% ipython --no-banner

In [1]: import numpy as np

In [2]: from numpy import linalg as LA

In [3]: np.set_printoptions(precision=4, suppress=True, linewidth=140, floatmode="fixed")

In [4]: def rnd(a):
   ...:     return np.round(a, 4) + 0
   ...: 

In [5]: X = np.array([[1.1, 1.0, 0.0, 2.0, 0.0, 1.0, 3.0],
   ...:     [1.0, 2.1, 2.0, 1.0, 1.0, 3.0, 3.0],
   ...:     [1.0, 1.0, 3.1, 1.0, 2.0, 0.0, 1.0],
   ...:     [1.0, 0.0, 0.0, 0.1, 3.0, 0.0, 3.0],
   ...:     [2.0, 0.0, 2.0, 3.0, 3.1, 1.0, 2.0],
   ...:     [3.0, 1.0, 3.0, 1.0, 3.0, 0.1, 2.0],
   ...:     [1.0, 1.0, 0.0, 2.0, 0.0, 1.0, 3.1]])

In [6]: X
Out[6]: 
array([[1.1000, 1.0000, 0.0000, 2.0000, 0.0000, 1.0000, 3.0000],
       [1.0000, 2.1000, 2.0000, 1.0000, 1.0000, 3.0000, 3.0000],
       [1.0000, 1.0000, 3.1000, 1.0000, 2.0000, 0.0000, 1.0000],
       [1.0000, 0.0000, 0.0000, 0.1000, 3.0000, 0.0000, 3.0000],
       [2.0000, 0.0000, 2.0000, 3.0000, 3.1000, 1.0000, 2.0000],
       [3.0000, 1.0000, 3.0000, 1.0000, 3.0000, 0.1000, 2.0000],
       [1.0000, 1.0000, 0.0000, 2.0000, 0.0000, 1.0000, 3.1000]])

In [7]: def softmax(z):
   ...:     e = np.exp(z - z.max(axis=-1, keepdims=True))
   ...:     return e / e.sum(axis=-1, keepdims=True)
   ...: 

In [8]: rnd(softmax(X[2]))
Out[8]: array([0.0656, 0.0656, 0.5354, 0.0656, 0.1782, 0.0241, 0.0656])

In [9]: S = X @ X.T / np.sqrt(7)

In [10]: softmax(S).round(6).argmax(axis=1)
Out[10]: array([1, 1, 5, 3, 4, 5, 1])

In [11]: rnd(softmax(S)[2] @ X)
Out[11]: array([2.4670, 0.8328, 2.7253, 1.4184, 2.8130, 0.4106, 1.9483])

In [12]: np.argsort(-LA.norm(X, axis=0).round(6), kind="stable")[:3]
Out[12]: array([6, 4, 2])

In [13]: LA.matrix_rank(X, rtol=0.1)
Out[13]: np.int64(5)

In [14]: round(np.log10(LA.cond(X)))
Out[14]: 3

In [15]: arr = np.loadtxt("layer9.csv", delimiter=",")

In [16]: rnd(arr)
Out[16]: 
array([[ 0.5313, -0.1451, -1.5545, -0.3584, -0.9675,  0.1374,  1.0040, -0.1826,  0.6591, -0.2488,  0.7916, -1.6938,  0.4045],
       [-1.0125,  0.1088,  0.2067, -1.3813,  0.4187, -1.6764, -0.2159, -1.0143, -0.3025, -0.7727, -0.7857,  0.0426, -0.8023],
       [-0.4346,  0.1364,  1.5622,  0.5109,  0.9417,  0.0368, -1.0003,  0.2930, -0.6397,  0.3351, -0.7238,  1.7215, -0.3275],
       [-0.2000, -0.0585, -1.2745, -1.2581, -0.5974, -1.0063,  0.7675, -0.8505,  0.3953, -0.7478,  0.1899, -1.5119, -0.1735],
       [-0.8595,  0.1641,  1.3542, -0.2896,  0.9650, -0.8180, -0.9093, -0.2784, -0.6647, -0.1226, -0.9762,  1.3987, -0.6676],
       [-0.4227, -0.0234, -1.0456, -1.4245, -0.4105, -1.2809,  0.6071, -0.9829,  0.2653, -0.8347, -0.0311, -1.2905, -0.3478],
       [ 0.6538, -0.0184,  0.7188,  1.5302,  0.1703,  1.5199, -0.3856,  1.0762, -0.0996,  0.8845,  0.2837,  0.9576,  0.5277],
       [-0.8036,  0.1625,  1.4159, -0.1587,  0.9797, -0.6880, -0.9424, -0.1863, -0.6732, -0.0469, -0.9520,  1.4808, -0.6225],
       [-0.5649,  0.0015, -0.8575, -1.4992, -0.2694, -1.4346,  0.4788, -1.0467,  0.1678, -0.8712, -0.1831, -1.1007, -0.4587],
       [ 1.0571, -0.1430, -0.6996,  1.0797, -0.6873,  1.5019,  0.5234,  0.8198,  0.4832,  0.5878,  0.9472, -0.6036,  0.8321],
       [-1.0139,  0.1587,  1.0253, -0.7701,  0.8424, -1.2585, -0.7202, -0.6111, -0.5861, -0.4034, -1.0014,  0.9885, -0.7940],
       [-0.7825,  0.1617,  1.4352, -0.1121,  0.9831, -0.6409, -0.9525, -0.1534, -0.6751, -0.0201, -0.9418,  1.5072, -0.6055]])

In [17]: # null space of dimension 11

In [18]: C2 = arr.T @ arr

In [19]: (arr @ arr.T).shape
Out[19]: (12, 12)

In [20]: np.allclose(C2, C2.T)
Out[20]: True

In [21]: LA.matrix_rank(C2)
Out[21]: np.int64(2)

In [22]: rnd(LA.svd(arr, compute_uv=False) ** 2)
Out[22]: array([61.4251, 46.5749,  0.0000,  0.0000,  0.0000,  0.0000,  0.0000,  0.0000,  0.0000,  0.0000,  0.0000,  0.0000])
